% ipython --no-banner

In [1]: import numpy as np

In [2]: np.set_printoptions(precision=3, suppress=True, linewidth=120, sign=" ")

In [3]: rnd = lambda a: np.round(a, 3) + 0

In [4]: feats = np.loadtxt("w.csv", delimiter=",")

In [5]: feats
Out[5]: 
array([[ 0.,  0.,  1.],
       [ 0.,  0.,  0.],
       [ 1.,  0.,  0.]])

In [6]: evals, evecs = np.linalg.eigh(feats)

In [7]: vec = np.array([0, 0, -2])

In [8]: (np.sign(evecs[:, -1].round(6)) == np.sign(evecs[0, -1].round(6))).astype(int)
Out[8]: array([ 1,  0,  1])

In [9]: print(rnd(evecs * np.maximum(evals, 0) @ evecs.T))
[[ 0.5  0.   0.5]
 [ 0.   0.   0. ]
 [ 0.5  0.   0.5]]

In [10]: rnd(np.sort(np.linalg.eigvals(feats).real))
Out[10]: array([-1.,  0.,  1.])

In [11]: rnd(np.linalg.eigvalsh(feats).min())
Out[11]: np.float64(-1.0)

In [12]: [round(float(np.linalg.det(feats[:i, :i])), 2) + 0 for i in range(1, 4)]
Out[12]: [0.0, 0.0, 0.0]

In [13]: np.all(np.linalg.eigvalsh(feats) > 0)
Out[13]: np.False_

In [14]: rng = np.random.default_rng(98109)

In [15]: other = feats + rng.integers(-2, 3, (3, 2)) @ rng.integers(-2, 3, (2, 3))

In [16]: other
Out[16]: 
array([[ 1., -1.,  3.],
       [ 0.,  1., -2.],
       [ 5., -2.,  4.]])

In [17]: np.abs(other - feats).sum(axis=1)
Out[17]: array([  4.,   3.,  10.])

In [18]: mat = np.loadtxt("a.csv", delimiter=",")

In [19]: mat
Out[19]: 
array([[ 6.,  0.,  5.],
       [ 0.,  6.,  0.],
       [ 5.,  0.,  6.]])

In [20]: t3 = np.stack([mat, -2 * mat, mat[::-1]])

In [21]: rnd(np.linalg.norm(t3, axis=(1, 2)))
Out[21]: array([ 12.57,  25.14,  12.57])

In [22]: print(np.linalg.matrix_rank(t3))
[ 3  3  3]

In [23]: rnd(np.linalg.det(t3))
Out[23]: array([  66., -528.,  -66.])

In [24]: (t3 @ mat.T).shape
Out[24]: (3, 3, 3)

In [25]: t3.shape
Out[25]: (3, 3, 3)

In [26]: np.einsum("bij,cij->bc", t3, t3)
Out[26]: 
array([[ 158., -316.,  156.],
       [-316.,  632., -312.],
       [ 156., -312.,  158.]])

In [27]: other = np.linalg.inv(mat)

In [28]: rnd(other)
Out[28]: 
array([[ 0.545,  0.   , -0.455],
       [ 0.   ,  0.167,  0.   ],
       [-0.455,  0.   ,  0.545]])

In [29]: rnd(np.linalg.det(mat) * other)
Out[29]: 
array([[ 36.,   0., -30.],
       [  0.,  11.,   0.],
       [-30.,   0.,  36.]])

In [30]: rnd(mat @ other)
Out[30]: 
array([[ 1.,  0.,  0.],
       [ 0.,  1.,  0.],
       [ 0.,  0.,  1.]])

In [31]: (np.abs(other) > 1e-9).astype(int)
Out[31]: 
array([[ 1,  0,  1],
       [ 0,  1,  0],
       [ 1,  0,  1]])

In [32]: rnd(np.linalg.inv(other))
Out[32]: 
array([[ 6.,  0.,  5.],
       [ 0.,  6.,  0.],
       [ 5.,  0.,  6.]])

In [33]: rnd(np.linalg.cond(mat))
Out[33]: np.float64(11.0)

In [34]: print(rnd(np.linalg.det(mat) * np.linalg.det(other)))
1.0
